>>> import numpy as np
>>> np.set_printoptions(precision=2, suppress=True, linewidth=120, legacy="1.25")
>>> X = np.load("run16.npy")
>>> print(X)
[[-2. -3.  0. -3.]
 [-3. -2.  0. -3.]
 [ 0.  0. -2.  0.]
 [-3. -3.  0. -2.]]
>>> rng = np.random.default_rng(53512)
>>> B = X + rng.integers(-2, 3, (4, 1)) @ rng.integers(-2, 3, (1, 4))
>>> print(B)
[[-2. -5. -1. -3.]
 [-3. -4. -1. -3.]
 [ 0.  4.  0.  0.]
 [-3.  1.  2. -2.]]
>>> print(B - X)
[[ 0. -2. -1.  0.]
 [ 0. -2. -1.  0.]
 [ 0.  4.  2.  0.]
 [ 0.  4.  2.  0.]]
>>> A = np.array([[4.0, 1.0, 0.0, 0.0],
...     [0.0, 4.0, 1.0, 0.0],
...     [0.0, 0.0, 4.0, 1.0],
...     [0.0, 0.0, 0.0, 4.0]])
>>> print(A)
[[4. 1. 0. 0.]
 [0. 4. 1. 0.]
 [0. 0. 4. 1.]
 [0. 0. 0. 4.]]
>>> P = np.triu(np.array([[3, -1, 2, 1], [2, -3, -1, 3], [-1, 3, -2, 3], [-3, -3, -3, 0]]), 1) + np.eye(4)
>>> B = P @ A @ np.linalg.inv(P)
>>> print(B)
[[ 4.  1.  0. -1.]
 [ 0.  4.  1. -4.]
 [ 0.  0.  4.  1.]
 [ 0.  0.  0.  4.]]
>>> print(np.linalg.matrix_rank(B))
4
>>> print(np.trace(B), np.trace(A))
16.0 16.0
>>> print(P @ A - A @ P)
[[ 0.  0.  0. -1.]
 [ 0.  0.  0. -4.]
 [ 0.  0.  0.  0.]
 [ 0.  0.  0.  0.]]
>>> print(round(float(np.linalg.det(B)), 2))
256.0
>>> vals, evecs = np.linalg.eig(A)
>>> print(np.sort(np.linalg.eigvals(np.linalg.inv(A))))
[0.25 0.25 0.25 0.25]
>>> print(np.prod(vals))
256.0
>>> print(np.sort(np.linalg.eigvals(A @ A)))
[16. 16. 16. 16.]
>>> print(A.reshape(-1, 2))
[[4. 1.]
 [0. 0.]
 [0. 4.]
 [1. 0.]
 [0. 0.]
 [4. 1.]
 [0. 0.]
 [0. 4.]]
>>> A.reshape(4, 5)
Traceback (most recent call last):
  File "<python-input-22>", line 1, in <module>
    A.reshape(4, 5)
    ~~~~~~~~~^^^^^^
ValueError: cannot reshape array of size 16 into shape (4,5)
>>> T = A.reshape(4, 2, -1)
>>> print(np.swapaxes(T, 1, 2)[3])
[[0. 0.]
 [0. 4.]]
>>> print(T.transpose(1, 0, 2))
[[[4. 1.]
  [0. 4.]
  [0. 0.]
  [0. 0.]]

 [[0. 0.]
  [1. 0.]
  [4. 1.]
  [0. 4.]]]
>>> print(T[:, 0])
[[4. 1.]
 [0. 4.]
 [0. 0.]
 [0. 0.]]
>>> print(np.einsum("ihd,jhd->hij", T, T).shape)
(2, 4, 4)
>>> feats = np.load("m.npy")
>>> print(feats)
[[ 0.12 -0.08  0.22 -0.16]
 [ 0.3  -0.2   0.55 -0.4 ]
 [-0.48  0.32 -0.88  0.64]]
>>> left, sigma, Vt = np.linalg.svd(feats)
>>> print(np.argmax(sigma[:-1] / (sigma[1:] + 1e-6)) + 1)
1
>>> B = left[:, :1] @ np.diag(sigma[:1]) @ Vt[:1]
>>> print(round(float(np.abs(feats - B).max()), 2))
0.0
>>> print(np.linalg.matrix_rank(feats, rtol=0.05))
1
>>> print(round(np.linalg.norm(feats - B, 2), 2), np.round(sigma[1], 2))
0.0 0.0
>>> print(np.linalg.cond(feats) > 100)
True
>>> print(np.argsort(-np.linalg.norm(feats, axis=0).round(6), kind="stable")[:3])
[2 3 0]
>>> print(np.abs(np.diag(np.linalg.qr(feats)[1])) > 1e-9)
[ True False False]
>>> print(round(float(np.trace(np.linalg.pinv(feats) @ feats)), 2))
1.0
>>> left, sigma, Vt = np.linalg.svd(feats)
>>> evecs = Vt[:(sigma > 1e-8).sum()]
>>> x = feats[1] + 3 * feats[2] + rng.integers(2) * np.eye(4)[2]
>>> print(x)
[-1.14  0.76 -1.09  1.52]
>>> print(round(float(np.linalg.norm(x - evecs.T @ evecs @ x)), 2))
0.7
>>> print(np.diag(evecs.T @ evecs))
[0.15 0.07 0.51 0.27]
>>> F = np.triu(rng.random((3, 3)) < 0.8, 1).astype(int)
>>> F = F + F.T
>>> print(F)
[[0 0 1]
 [0 0 1]
 [1 1 0]]
>>> idx = rng.permutation(3)
>>> print(idx)
[2 1 0]
>>> B = F[idx][:, idx]
>>> print(np.allclose(B, F))
False
>>> print(round(np.linalg.det(B), 2), np.round(np.linalg.det(F[idx]), 2))
0.0 0.0
>>> print(B)
[[0 1 1]
 [1 0 0]
 [1 0 0]]
>>> print(np.diag(B))
[0 0 0]
>>> print(np.round(np.poly(F), 2) + 0)
[ 1.  0. -2.  0.]
>>> print(round(float(np.linalg.eigvals(F).sum().real), 2))
-0.0
>>> print(round(np.linalg.det(F[::-1]), 2))
0.0
>>> print(np.einsum("ij,ji->", F, F))
4
>>> print(np.kron(np.eye(2, dtype=int), F))
[[0 0 1 0 0 0]
 [0 0 1 0 0 0]
 [1 1 0 0 0 0]
 [0 0 0 0 0 1]
 [0 0 0 0 0 1]
 [0 0 0 1 1 0]]
